In [1]: import numpy as np

In [2]: from numpy import linalg as LA

In [3]: np.set_printoptions(precision=2, suppress=True, linewidth=160)

In [4]: def tidy(a):
   ...:     return np.round(a, 2) + 0
   ...: 

In [5]: feats = np.load("mat.npy")

In [6]: feats
Out[6]: 
array([[2, 0, 0, 0],
       [2, 0, 0, 0],
       [0, 1, 0, 0],
       [0, 1, 0, 0],
       [1, 0, 0, 0],
       [0, 2, 0, 0],
       [0, 0, 0, 0],
       [1, 0, 0, 1],
       [0, 0, 0, 0],
       [0, 0, 1, 2]])

In [7]: basis = feats[[4, 6]].astype(float)

In [8]: for _ in range(5):
   ...:     z = LA.norm(feats[:, None] - basis, axis=-1).argmin(axis=1)
   ...:     basis = np.array([feats[z == j].mean(axis=0) for j in range(2)])
   ...: 

In [9]: z
Out[9]: array([0, 0, 1, 1, 0, 1, 1, 0, 1, 1])

In [10]: np.bincount(z)
Out[10]: array([4, 6])

In [11]: tidy(basis)
Out[11]: 
array([[1.5 , 0.  , 0.  , 0.25],
       [0.  , 0.67, 0.17, 0.33]])

In [12]: tidy(basis[1] - basis[0])
Out[12]: array([-1.5 ,  0.67,  0.17,  0.08])

In [13]: np.abs(basis).max()
Out[13]: np.float64(1.5)

In [14]: tidy(basis.mean(axis=0))
Out[14]: array([0.75, 0.33, 0.08, 0.29])

In [15]: np.unravel_index(np.abs(basis).argmax(), basis.shape)
Out[15]: (np.int64(0), np.int64(0))

In [16]: tidy(LA.svd(basis, compute_uv=False))
Out[16]: array([1.52, 0.76])

In [17]: basis.shape
Out[17]: (2, 4)

In [18]: np.count_nonzero(basis)
Out[18]: np.int64(5)

In [19]: LA.matrix_rank(basis)
Out[19]: np.int64(2)

In [20]: P = feats @ LA.solve(feats.T @ feats, feats.T)

In [21]: LA.matrix_rank(np.eye(10) - P)
Out[21]: np.int64(6)

In [22]: J = np.loadtxt("layer7.csv", delimiter=",")

In [23]: tidy(J)
Out[23]: 
array([[  1.35,  -0.18,   3.52,   0.57,   5.  ,  -3.31,   1.96,   5.65,   6.35],
       [  2.95,   1.75,   3.2 ,   1.13,   2.27,  -0.09,   5.01,   2.84,   4.02],
       [  1.69,   2.57,   1.12,  -1.07,   2.08,  -2.62,   1.44,   7.98,   6.44],
       [ -0.23,  -0.56,   2.33,  -1.12,   6.17,  -6.46,  -1.8 ,  10.3 ,   9.01],
       [  3.01,   6.75,  -1.74,  -2.55,  -2.75,   0.02,   2.65,   8.9 ,   5.17],
       [  0.26,  -7.95,  10.21,   5.04,  13.32,  -5.47,   3.13,  -0.54,   6.3 ],
       [  3.42,   4.1 ,   1.32,  -0.05,  -0.32,   0.84,   5.  ,   4.26,   3.79],
       [  0.08,  -2.58,   4.66,   0.79,   8.04,  -5.84,  -0.01,   6.76,   7.96],
       [  2.16,   2.62,   1.54,  -0.52,   1.8 ,  -1.68,   2.58,   6.51,   5.63],
       [  0.7 ,  -9.06,  11.76,   6.42,  14.21,  -4.6 ,   4.78,  -3.34,   5.26],
       [  4.79,   5.8 ,   0.99,   0.39,  -2.69,   3.58,   7.58,   1.93,   1.82],
       [  3.56,  15.44,  -9.87,  -8.37, -11.72,   1.13,  -0.31,  17.96,   6.37],
       [  2.33,   1.92,   2.41,   0.22,   2.42,  -1.35,   3.36,   5.09,   5.16],
       [  0.9 ,   4.23,  -1.33,  -3.3 ,   0.82,  -4.21,  -1.37,  12.62,   8.24],
       [  0.6 ,  -4.76,   7.36,   3.07,   9.96,  -4.8 ,   2.38,   2.34,   6.51],
       [  3.52,   8.55,  -3.03,  -3.27,  -4.81,   1.04,   3.02,   9.51,   4.73],
       [  0.2 ,  -8.55,  10.75,   5.41,  13.95,  -5.61,   3.27,  -1.08,   6.27],
       [ -0.53,   0.92,   0.55,  -2.61,   4.84,  -7.06,  -3.29,  13.13,   9.91],
       [  2.35,   0.55,   3.81,   1.28,   3.78,  -1.29,   4.11,   3.28,   4.77],
       [  4.68,   2.05,   4.63,   3.06,   1.11,   3.36,   9.17,  -2.39,   1.08],
       [  3.49,   5.29,   0.2 ,  -0.85,  -1.53,   0.98,   4.59,   5.51,   3.96],
       [  4.16,   3.9 ,   2.26,   1.03,  -0.48,   2.32,   6.96,   1.6 ,   2.44],
       [  5.5 ,   2.39,   5.12,   3.84,   0.36,   5.  ,  11.06,  -4.65,  -0.28],
       [  6.63,   2.28,   6.35,   5.33,  -0.1 ,   7.27,  13.95,  -8.46,  -2.29],
       [  4.32,   2.6 ,   3.72,   2.2 ,   0.74,   2.64,   8.  ,  -0.54,   1.84],
       [  0.23,   2.67,  -0.44,  -2.97,   2.72,  -5.55,  -2.27,  12.85,   9.02],
       [  4.53,  -1.22,   7.75,   5.33,   4.45,   3.07,  10.44,  -6.01,   0.51],
       [  1.93,  -7.21,  11.15,   6.58,  11.74,  -2.13,   6.94,  -5.05,   3.56],
       [  4.59,   0.71,   5.88,   3.95,   2.5 ,   3.17,   9.61,  -3.77,   0.9 ],
       [  2.09,   1.85,   2.24,  -0.02,   2.6 ,  -1.81,   2.81,   5.76,   5.55],
       [  2.18,  -1.25,   5.42,   2.41,   5.66,  -1.65,   4.57,   1.62,   4.63],
       [  3.32,   2.92,   2.41,   0.72,   0.92,   0.65,   5.35,   3.1 ,   3.66],
       [  4.38,   5.29,   1.09,   0.26,  -1.97,   2.76,   6.8 ,   2.63,   2.41],
       [ -0.19,   4.03,  -2.22,  -4.51,   1.57,  -6.38,  -3.99,  15.9 ,  10.09],
       [  3.88,   3.47,   2.4 ,   0.99,   0.09,   1.75,   6.45,   2.  ,   2.84],
       [  2.73,   2.75,   1.98,   0.1 ,   1.39,  -0.55,   3.94,   4.82,   4.66],
       [  2.6 ,  -2.76,   7.36,   4.07,   6.96,  -0.79,   6.39,  -1.66,   3.5 ]])

In [24]: left, sigma, VT = LA.svd(J)

In [25]: V = VT[:(sigma > 1e-8).sum()]

In [26]: rng = np.random.default_rng(299050)

In [27]: x = J[10] + 4 * J[33] + rng.integers(2) * np.eye(9)[2]

In [28]: tidy(x)
Out[28]: array([  4.03,  21.91,  -7.88, -17.64,   3.57, -21.93,  -8.37,  65.53,  42.17])

In [29]: tidy(np.diag(V.T @ V))
Out[29]: array([0.17, 0.35, 0.29, 0.12, 0.41, 0.22, 0.54, 0.57, 0.34])

In [30]: tidy(LA.norm(x - V.T @ V @ x))
Out[30]: np.float64(0.0)

In [31]: M = np.load("block9.npy")

In [32]: M
Out[32]: 
array([[ 10.,  -8.,   1.,   2.],
       [ 10., -11.,   2.,   4.],
       [ 10., -14.,   3.,   6.],
       [ 10., -14.,  -2.,  11.]])

In [33]: [round(float(x), 2) for x in LA.svd(M, compute_uv=False)[:3]]
Out[33]: [33.47, 6.52, 3.04]

In [34]: LA.matrix_rank(M, rtol=0.1)
Out[34]: np.int64(2)

In [35]: left, sigma, VT = LA.svd(M)

In [36]: tidy(sigma)
Out[36]: array([33.47,  6.52,  3.04,  0.  ])

In [37]: A2 = left[:, :3] @ np.diag(sigma[:3]) @ VT[:3]

In [38]: tidy(np.abs(M - A2).max())
Out[38]: np.float64(0.0)

In [39]: tidy(A2)
Out[39]: 
array([[ 10.,  -8.,   1.,   2.],
       [ 10., -11.,   2.,   4.],
       [ 10., -14.,   3.,   6.],
       [ 10., -14.,  -2.,  11.]])

In [40]: W1 = np.array([[3, -1, -3, 2], [-3, -2, -2, 2], [-2, -2, 0, 0], [-1, 1, 0, -2]])

In [41]: coef = np.array([0, 5, 0, 0])

In [42]: act = np.maximum(M @ W1 + coef, 0)

In [43]: act
Out[43]: 
array([[50., 11.,  0.,  0.],
       [55., 17.,  0.,  0.],
       [60., 23.,  0.,  0.],
       [65., 38.,  0.,  0.]])

In [44]: (act > 0).mean(axis=0)
Out[44]: array([1., 1., 0., 0.])

In [45]: basis = np.array([[1, 2, -2], [3, -2, 1], [-3, 2, -3], [-2, 0, 2]])

In [46]: (act @ basis).round(6).argmax(axis=1)
Out[46]: array([0, 0, 0, 0])

In [47]: np.allclose(act @ act.T, act.T @ act)
Out[47]: False

In [48]: (act + act.T) / 2
Out[48]: 
array([[50. , 33. , 30. , 32.5],
       [33. , 17. , 11.5, 19. ],
       [30. , 11.5,  0. ,  0. ],
       [32.5, 19. ,  0. ,  0. ]])

In [49]: tidy(LA.matrix_power(act, 3))
Out[49]: 
array([[195785.,  46684.,      0.,      0.],
       [233420.,  55733.,      0.,      0.],
       [271055.,  64782.,      0.,      0.],
       [341855.,  81877.,      0.,      0.]])

In [50]: tidy(LA.det(act))
Out[50]: np.float64(0.0)

In [51]: np.trace(act)
Out[51]: np.float64(67.0)

In [52]: tidy(np.abs(LA.eigvals(act)).max())
Out[52]: np.float64(63.12)
